% python3 -q
>>> import numpy as np
>>> import numpy.linalg as la
>>> np.set_printoptions(precision=2, suppress=True, linewidth=160, floatmode="fixed")
>>> cent = np.array([[-0.4, -0.4, -0.5], [-1.9, 0.3, 0.9]])
>>> rng = np.random.default_rng(531069)
>>> mat = np.array([[0, -2],
...     [2, 1],
...     [-1, -1],
...     [1, 0],
...     [-2, 1],
...     [2, 1],
...     [-1, 1],
...     [1, -1],
...     [1, -2],
...     [2, 0],
...     [0, 2],
...     [2, 2],
...     [0, 2]]) @ cent + 0.05 * rng.normal(size=(13, 3))
>>> mat
array([[ 3.78, -0.56, -1.83],
       [-2.69, -0.51, -0.11],
       [ 2.30,  0.13, -0.30],
       [-0.39, -0.35, -0.54],
       [-1.06,  1.10,  1.93],
       [-2.68, -0.57, -0.19],
       [-1.51,  0.59,  1.45],
       [ 1.57, -0.58, -1.38],
       [ 3.34, -0.99, -2.34],
       [-0.81, -0.80, -1.08],
       [-3.81,  0.54,  1.83],
       [-4.54, -0.16,  0.96],
       [-3.76,  0.61,  1.81]])
>>> U, sigma, VT = la.svd(mat)
>>> np.argmax(sigma[:-1] / (sigma[1:] + 1e-6)) + 1
np.int64(2)
>>> other = U[:, :2] @ np.diag(sigma[:2]) @ VT[:2]
>>> round(float(la.norm(mat - other, 2)), 2), np.round(sigma[2], 2)
(0.13, np.float64(0.13))
>>> round(float(la.norm(mat - other) / la.norm(mat)), 2)
0.01
>>> C2 = np.cov(mat, rowvar=False)
>>> np.argwhere(np.triu(np.abs(np.corrcoef(mat.T)) > 0.8, 1))
array([[1, 2]])
>>> np.corrcoef(mat.T)
array([[ 1.00, -0.43, -0.78],
       [-0.43,  1.00,  0.90],
       [-0.78,  0.90,  1.00]])
>>> C2
array([[ 7.75, -0.77, -3.16],
       [-0.77,  0.42,  0.85],
       [-3.16,  0.85,  2.14]])
>>> np.argsort(-mat.std(axis=0).round(6), kind="stable")
array([0, 2, 1])
>>> np.round(la.eigvalsh(C2)[::-1], 2) + 0
array([9.29, 1.01, 0.00])
>>> C2.shape
(3, 3)
>>> la.cond(mat) > 100
np.False_
>>> round(np.log10(la.cond(mat)))
2
>>> np.argsort(-la.norm(mat, axis=0).round(6), kind="stable")[:3]
array([0, 2, 1])
>>> np.abs(la.svd(mat)[2][-1])
array([0.13, 0.84, 0.53])
>>> hat = mat @ la.solve(mat.T @ mat, mat.T)
>>> np.allclose(hat @ hat, hat)
True
>>> np.round(la.eigvalsh(hat), 2) + 0
array([0.00, 0.00, 0.00, 0.00, 0.00, 0.00, 0.00, 0.00, 0.00, 0.00, 1.00, 1.00, 1.00])
>>> hat @ mat[:, 0]
array([ 3.78, -2.69,  2.30, -0.39, -1.06, -2.68, -1.51,  1.57,  3.34, -0.81, -3.81, -4.54, -3.76])
>>> round(np.trace(hat), 2)
np.float64(3.0)
>>> cent = mat[[2, 6]].astype(float)
>>> for _ in range(6):
...     idx = la.norm(mat[:, None] - cent, axis=-1).argmin(axis=1)
...     cent = np.array([mat[idx == j].mean(axis=0) for j in range(2)])
... 
>>> idx
array([0, 1, 0, 1, 1, 1, 1, 0, 0, 1, 1, 1, 1])
>>> np.bincount(idx)
array([4, 9])
>>> cent[1] - cent[0]
array([-5.11,  0.55,  2.14])
>>> cent
array([[ 2.75, -0.50, -1.46],
       [-2.36,  0.05,  0.67]])
>>> W0 = np.array([[93, 97, 103, 88],
...     [97, 135, 99, 74],
...     [103, 99, 149, 120],
...     [88, 74, 120, 106]])
>>> U, sigma, VT = la.svd(W0, full_matrices=False)
>>> np.abs(U[:, 0]).round(6).argmax()
np.int64(2)
>>> np.round(U.T @ U, 2) + 0
array([[1.00, 0.00, 0.00, 0.00],
       [0.00, 1.00, 0.00, 0.00],
       [0.00, 0.00, 1.00, 0.00],
       [0.00, 0.00, 0.00, 1.00]])
>>> np.round(U.T @ W0 @ VT.T, 2) + 0
array([[414.43,   0.00,   0.00,   0.00],
       [  0.00,  57.86,   0.00,   0.00],
       [  0.00,   0.00,   9.10,   0.00],
       [  0.00,   0.00,   0.00,   1.61]])
>>> np.abs(VT[0])
array([0.46, 0.49, 0.57, 0.47])
>>> np.cumsum(sigma ** 2) / np.sum(sigma ** 2)
array([0.98, 1.00, 1.00, 1.00])
>>> round(np.sqrt((sigma ** 2).sum()), 2), np.round(la.norm(W0), 2)
(np.float64(418.56), np.float64(418.56))
>>> q = W0.astype(float).copy()
>>> for j in range(4):
...     q[:, j] -= q[:, :j] @ (q[:, :j].T @ q[:, j])
...     q[:, j] /= la.norm(q[:, j])
... 
>>> np.round(q.T @ W0, 2) + 0
array([[190.82, 203.47, 236.29, 194.17],
       [  0.00,  38.88, -28.07, -32.31],
       [  0.00,   0.00,  19.70,  10.30],
       [  0.00,   0.00,   0.00,   2.40]])
>>> q
array([[ 0.49, -0.06, -0.70, -0.52],
       [ 0.51,  0.81,  0.08,  0.27],
       [ 0.54, -0.28,  0.69, -0.39],
       [ 0.46, -0.51, -0.17,  0.71]])
